>>> import numpy as np
>>> np.set_printoptions(precision=1, suppress=True, linewidth=120, floatmode="fixed")
>>> def tidy(a):
...     return np.round(a, 1) + 0
... 
>>> J = np.loadtxt("a.csv", delimiter=",")
>>> print(tidy(J))
[[-2.3  2.5 -1.8 -3.1]
 [ 2.9 -2.1 -0.7 -3.4]
 [-2.1 -3.2 -3.0  0.8]
 [-2.5 -2.0  3.4 -1.7]]
>>> rng = np.random.default_rng(3429)
>>> labels = rng.permutation(4)
>>> Y = J[:, labels] * rng.choice([-1, 1], 4)
>>> print(tidy(Y))
[[ 2.5  1.8 -3.1  2.3]
 [-2.1  0.7 -3.4 -2.9]
 [-3.2  3.0  0.8  2.1]
 [-2.0 -3.4 -1.7  2.5]]
>>> left, _, Vt = np.linalg.svd(J.T @ Y)
>>> print(tidy(np.linalg.lstsq(J, Y)[0]))
[[ 0.0  0.0  0.0 -1.0]
 [ 1.0  0.0  0.0  0.0]
 [ 0.0 -1.0  0.0  0.0]
 [ 0.0  0.0  1.0  0.0]]
>>> print(tidy(left @ Vt))
[[ 0.0  0.0  0.0 -1.0]
 [ 1.0  0.0  0.0  0.0]
 [ 0.0 -1.0  0.0  0.0]
 [ 0.0  0.0  1.0  0.0]]
>>> m1 = np.array([[4, 4, 12],
...     [1, 3, 3],
...     [2, 5, 6],
...     [3, 1, 9],
...     [4, 5, 12],
...     [5, 5, 15],
...     [4, 2, 12],
...     [0, 0, 0],
...     [2, 2, 6],
...     [1, 2, 3]])
>>> left, sig, Vt = np.linalg.svd(m1)
>>> V = Vt[:(sig > 1e-8).sum()]
>>> vec = m1[2] + 5 * m1[6] + rng.integers(2) * np.eye(3)[0]
>>> print(vec)
[22.0 15.0 66.0]
>>> print(np.allclose(V.T @ V @ vec, vec))
True
>>> print(np.linalg.matrix_rank(np.vstack([m1, vec])))
2
>>> print(tidy(np.diag(V.T @ V)))
[0.1 1.0 0.9]
>>> print(tidy(V.T @ V))
[[0.1 0.0 0.3]
 [0.0 1.0 0.0]
 [0.3 0.0 0.9]]
>>> Xs = m1 - m1.mean(axis=0)
>>> left, sig, Vt = np.linalg.svd(Xs, full_matrices=False)
>>> print(tidy((sig ** 2).sum() ** 2 / (sig ** 4).sum()))
1.1
>>> print(np.linalg.matrix_rank(Xs))
2
>>> Y = np.array([[3, 2, 0, 0, 2, 0, 1, 2, 3, 1],
...     [3, 1, 1, 1, 0, 2, 2, 1, 1, 3],
...     [2, 0, 0, 3, 1, 1, 1, 2, 0, 2],
...     [2, 3, 2, 3, 2, 2, 3, 0, 0, 2],
...     [1, 1, 1, 3, 2, 0, 3, 2, 0, 0],
...     [0, 1, 1, 2, 0, 3, 2, 1, 0, 3],
...     [2, 1, 2, 2, 2, 0, 0, 0, 3, 3],
...     [1, 3, 0, 1, 2, 3, 2, 2, 1, 1],
...     [3, 1, 1, 2, 0, 0, 2, 2, 0, 1],
...     [1, 2, 1, 1, 3, 0, 0, 2, 2, 1]])
>>> X = np.triu(Y)
>>> print(X)
[[3 2 0 0 2 0 1 2 3 1]
 [0 1 1 1 0 2 2 1 1 3]
 [0 0 0 3 1 1 1 2 0 2]
 [0 0 0 3 2 2 3 0 0 2]
 [0 0 0 0 2 0 3 2 0 0]
 [0 0 0 0 0 3 2 1 0 3]
 [0 0 0 0 0 0 0 0 3 3]
 [0 0 0 0 0 0 0 2 1 1]
 [0 0 0 0 0 0 0 0 0 1]
 [0 0 0 0 0 0 0 0 0 1]]
>>> print(np.linalg.matrix_rank(X - X[0, 0] * np.eye(10)))
9
>>> try:
...     np.linalg.inv(X)
... except np.linalg.LinAlgError as e:
...     print("failed:", e)
... 
failed: Singular matrix
>>> print(tidy(np.sort(np.linalg.eigvals(X))))
[0.0 0.0 0.0 1.0 1.0 2.0 2.0 3.0 3.0 3.0]
